$ python3 -q
>>> import numpy as np
>>> np.set_printoptions(suppress=True, linewidth=120)
>>> E = np.load("m.npy")
>>> E
array([[-3.15, -3.89, -2.11,  0.31, -0.15, -5.34, -1.93, -1.26,  2.51],
       [-2.8 , -2.08, -0.65,  0.53,  0.62, -4.14, -0.89, -0.24,  3.31],
       [-2.53, -1.48, -3.3 ,  4.35, -2.57, -0.58, -2.87,  4.25,  7.19],
       [-1.3 , -3.17, -4.03,  0.57,  1.91, -4.14, -1.41, -1.8 ,  1.63],
       [-1.43, -0.35, -2.33,  6.3 , -3.48,  0.17, -1.74,  4.12,  7.14],
       [-3.  , -3.57, -2.4 , -1.21, -0.52, -4.92,  0.36, -1.86,  2.6 ],
       [-0.12, -4.53, -2.41,  2.  ,  2.39, -5.96, -0.73, -3.53,  2.52],
       [-3.06, -3.91, -2.01,  1.85,  2.03, -5.57, -1.04, -1.73,  2.02],
       [-3.3 , -0.85, -0.72,  4.5 , -1.28,  1.08, -0.29,  3.81,  4.53],
       [-0.95, -3.2 , -3.08,  0.84,  1.87, -4.24, -0.43, -2.87,  1.15],
       [-2.39, -3.05, -3.34,  0.12,  1.59, -5.04, -1.35, -1.52,  2.79],
       [-3.03, -1.93, -0.77,  3.85, -0.23,  1.56, -1.34,  4.88,  7.69],
       [-2.89, -2.17, -1.96,  5.62, -0.93,  0.14,  0.46,  3.81,  5.28],
       [-3.11, -4.04, -2.28,  4.24, -3.18,  1.31, -0.65,  4.22,  7.07],
       [-3.44, -3.53, -3.48,  1.84,  1.08, -4.96, -0.67, -2.48,  3.68],
       [-2.41, -3.34, -3.  ,  0.9 ,  1.55, -5.57, -0.97, -2.19,  2.45],
       [-1.99, -2.27, -0.54,  4.15, -2.97,  0.12, -2.17,  4.  ,  5.35],
       [-2.81, -2.15, -3.72,  1.71,  0.65, -3.8 ,  0.26, -0.92,  2.28],
       [-4.91, -4.09, -0.44,  2.99, -2.88,  1.37, -1.56,  4.71,  3.71],
       [-2.27, -2.38, -3.14, -0.14,  0.9 , -4.48, -0.81, -0.97,  3.57],
       [-3.19, -3.77, -2.76, -0.38,  1.7 , -4.03, -0.82, -1.28,  3.23],
       [-3.09, -2.7 , -1.23,  4.88, -1.48,  1.5 , -2.6 ,  5.9 ,  6.22],
       [-2.76, -3.08, -2.07,  1.77,  1.89, -2.78, -0.16, -2.1 ,  2.89],
       [-2.04, -3.54, -2.28, -0.94,  2.37, -4.58, -0.56, -1.64,  2.45],
       [-3.41, -2.66, -1.83,  5.22, -1.18, -0.93, -2.21,  4.54,  4.86],
       [-3.3 , -3.63, -2.02,  0.79,  1.54, -5.51, -1.55, -1.29,  1.63],
       [-2.42, -3.34, -1.94,  2.63,  2.41, -2.15, -0.19, -0.8 ,  2.82],
       [-2.34, -2.04, -3.22,  5.73, -0.61,  0.56, -0.29,  2.33,  5.17],
       [-4.14, -2.56, -1.84,  4.29, -0.97,  0.86, -0.33,  5.05,  5.86],
       [-3.68, -2.68, -2.39,  3.24, -1.04,  3.01, -2.31,  3.44,  4.82],
       [-4.01, -2.83, -1.81,  0.71,  0.77, -4.55,  0.12,  0.02,  4.33],
       [-1.19, -2.91, -3.14,  1.63,  3.22, -4.1 , -3.2 , -2.67,  2.64],
       [-3.59, -5.27, -1.83,  0.62,  0.37, -5.59, -3.44, -2.3 ,  1.57],
       [-2.92, -3.77, -1.89,  0.43,  2.34, -6.45, -1.75, -0.17,  2.95],
       [-2.86, -2.54, -0.41,  3.75, -1.48, -0.26, -1.93,  5.32,  5.98],
       [-3.15, -2.12,  0.04,  5.84, -2.23,  1.26, -0.14,  4.89,  5.91]])
>>> G = np.cov(E, rowvar=False)
>>> np.round(E.std(axis=0), 2)
array([0.92, 0.98, 1.01, 2.11, 1.85, 2.84, 1.  , 3.06, 1.81])
>>> np.round(np.median(E, axis=0), 2)
array([-2.9 , -2.98, -2.09,  1.85,  0.5 , -3.92, -0.93, -0.52,  3.44])
>>> np.argwhere(np.triu(np.abs(np.corrcoef(E.T)) > 0.8, 1))
array([[3, 5],
       [3, 7],
       [4, 7],
       [5, 7],
       [5, 8],
       [7, 8]])
>>> G.shape
(9, 9)
>>> u = np.array([2, 2, 1])
>>> np.round(np.cross(E[13, :3], E[27, :3]), 2)
array([ 8.36, -4.68, -3.11])
>>> np.round(np.convolve(E[13], u), 2)
array([ -6.22, -14.3 , -15.75,  -0.12,  -0.16,   0.5 ,  -1.86,   8.45,  21.93,  18.36,   7.07])
>>> np.round(np.polyval(u, E[13]), 2)
array([ 14.12,  25.56,   6.84,  45.44,  14.86,   7.05,   0.55,  45.06, 115.11])
>>> Xs = (E - E.mean(axis=0)) / E.std(axis=0)
>>> np.round(Xs.std(axis=0), 2)
array([1., 1., 1., 1., 1., 1., 1., 1., 1.])
>>> coef = np.linalg.lstsq(np.delete(Xs, 6, axis=1), Xs[:, 6])[0]
>>> np.round(1 - np.var(Xs[:, 6] - np.delete(Xs, 6, axis=1) @ coef), 2)
np.float64(0.18)
>>> coef.round(2)
array([-0.31,  0.37,  0.14,  0.12,  0.07,  0.46, -1.16,  0.16])
>>> X = np.load("x.npy")
>>> X
array([[ 1,  6,  4,  0,  2, -1,  8,  1,  3],
       [-8, -4, -5,  0, -2, -7, -6, -3, -5],
       [-1, -3, -2,  0, -1, -1, -4, -2, -3],
       [ 1, -2,  1,  0, -4,  6, -6,  4,  0],
       [ 7,  1,  2,  0,  1, 11,  2,  8,  9],
       [-1,  1, -1,  0,  3, -6,  4, -5, -2],
       [-5, -1,  0,  0, -4, -3, -5, -1, -5],
       [11,  7,  6,  0,  5, 11, 12,  8, 13],
       [ 1,  2,  0,  0,  3, -1,  5,  0,  3]])
>>> # looks like rank 4
>>> cent = E[[19, 26]].astype(float)
>>> for _ in range(4):
...     z = np.linalg.norm(E[:, None] - cent, axis=-1).argmin(axis=1)
...     cent = np.array([E[z == j].mean(axis=0) for j in range(2)])
... 
>>> z
array([0, 0, 1, 0, 1, 0, 0, 0, 1, 0, 0, 1, 1, 1, 0, 0, 1, 0, 1, 0, 0, 1, 0, 0, 1, 0, 0, 1, 1, 1, 0, 0, 0, 0, 1, 1])
>>> np.bincount(z)
array([21, 15])
>>> cent.round(2)
array([[-2.53, -3.38, -2.53,  0.79,  1.45, -4.66, -1.01, -1.6 ,  2.62],
       [-3.06, -2.3 , -1.55,  4.6 , -1.77,  0.74, -1.33,  4.35,  5.79]])
>>> np.round(cent[1] - cent[0], 2)
array([-0.53,  1.08,  0.98,  3.81, -3.22,  5.41, -0.32,  5.95,  3.17])
>>> x0 = np.array([-6, 9, 3, 6, 8, -5, 0, 6, -4])
>>> y = E @ x0
>>> coef, lr = np.zeros(9), 1 / np.linalg.norm(E, 2) ** 2
>>> for i in range(50):
...     coef -= lr * E.T @ (E @ coef - y)
...     if i % 10 == 0: print(i, round(np.linalg.norm(E @ coef - y), 2))
... 
0 81.02
10 69.96
20 61.64
30 54.5
40 48.36
>>> coef.round(2)
array([-1.69,  3.37,  2.29,  3.25,  4.14, -1.96,  0.67,  2.96, -1.05])
>>> m1 = np.loadtxt("test19.csv", delimiter=",")
>>> m1
array([[ 13.82,   2.36,   9.21,  10.  ,  22.75,  22.03, -25.87,  -1.28],
       [ 10.89,   2.81,  10.66,  10.95,  21.84,  24.06, -26.6 ,  -0.82],
       [  2.54,  24.69, -31.54,  23.12, -22.6 ,  27.04,  -9.95,  -3.4 ],
       [  1.69,  24.34, -30.05,  21.  , -22.44,  26.84,  -9.84,  -4.49],
       [  1.06,  23.84, -32.38,  22.1 , -21.53,  25.65,  -9.15,  -5.75],
       [  2.35,  23.27, -31.69,  22.29, -20.42,  26.52,  -9.53,  -5.6 ],
       [  3.56,  24.36, -31.27,  20.88, -20.96,  25.06,  -9.65,  -4.47],
       [  8.97,   3.42,   9.27,   9.79,  23.2 ,  23.12, -27.65,  -0.82],
       [ 12.13,   1.82,   7.54,  10.84,  22.36,  22.22, -26.37,  -1.44],
       [ 11.03,   2.49,   5.93,   8.13,  20.39,  21.39, -23.77,  -1.29],
       [  2.01,  25.09, -30.91,  21.29, -22.61,  25.3 , -11.29,  -4.17],
       [ 11.28,   3.29,   7.14,   8.93,  20.31,  20.95, -25.63,  -2.26],
       [ 11.52,   1.73,   9.4 ,   8.92,  21.85,  22.13, -25.9 ,  -1.95],
       [  0.69,  25.08, -34.15,  23.93, -22.76,  25.75, -10.32,  -3.07],
       [  1.96,  22.03, -30.09,  22.85, -23.08,  26.93,  -9.12,  -3.85],
       [  1.11,  22.49, -33.57,  20.75, -20.76,  25.42,  -9.97,  -4.19],
       [ 10.03,   1.07,   6.47,  11.98,  21.87,  23.41, -25.36,   0.08],
       [  3.99,  25.21, -33.49,  22.04, -21.42,  25.98, -10.71,  -5.92],
       [  1.89,  25.41, -32.92,  23.35, -21.41,  26.74,  -8.17,  -4.79],
       [ 13.35,   2.8 ,   9.08,  10.94,  19.47,  21.96, -25.42,  -0.59],
       [ 11.92,   2.11,   6.66,  10.22,  22.21,  24.12, -26.73,   0.29],
       [  2.14,  21.44, -32.65,  21.41, -22.76,  28.46, -10.48,  -4.99],
       [ 13.67,   2.  ,   6.48,   9.81,  23.35,  20.27, -25.43,  -0.63],
       [ 11.42,   3.45,   8.03,   9.8 ,  22.04,  22.23, -25.84,  -1.48],
       [ 12.8 ,   2.24,   7.44,  10.99,  22.94,  21.04, -26.18,  -2.06],
       [  3.15,  23.32, -31.53,  20.78, -22.67,  25.55,  -9.17,  -3.33],
       [ 10.93,  -0.2 ,   7.44,  10.43,  21.02,  21.23, -26.85,  -0.73],
       [  3.72,  25.54, -32.19,  22.15, -22.56,  26.06, -10.21,  -3.65],
       [  1.98,  23.81, -31.32,  21.81, -22.12,  24.07,  -9.44,  -2.96],
       [ -0.35,  23.35, -32.85,  22.54, -21.63,  25.46, -10.89,  -3.86],
       [ 13.82,   2.9 ,   8.67,  10.12,  21.87,  21.46, -28.1 ,  -3.47],
       [ 12.4 ,   1.57,   6.54,   9.6 ,  21.14,  20.3 , -27.53,  -2.24],
       [ 11.96,   0.91,   8.19,   8.64,  23.25,  23.11, -25.2 ,  -2.28],
       [ 12.76,   1.61,   9.56,  10.64,  21.68,  21.9 , -24.23,  -1.94],
       [  2.17,  25.64, -31.29,  21.32, -22.19,  27.24, -11.12,  -3.56]])
>>> x0 = np.array([-7, -3, 6, -6, -9, 3, 6, -7])
>>> y = m1 @ x0
>>> coef, lr = np.zeros(8), 1 / np.linalg.norm(m1, 2) ** 2
>>> for i in range(15):
...     coef -= lr * m1.T @ (m1 @ coef - y)
...     if i % 5 == 0: print(i, round(np.linalg.norm(m1 @ coef - y), 2))
... 
0 605.83
5 94.31
10 93.44
>>> round(float(np.linalg.cond(m1)), 2)
55.39
>>> coef.round(2)
array([-2.36, -1.05, -0.58, -2.49, -3.6 , -4.76,  5.19,  0.34])
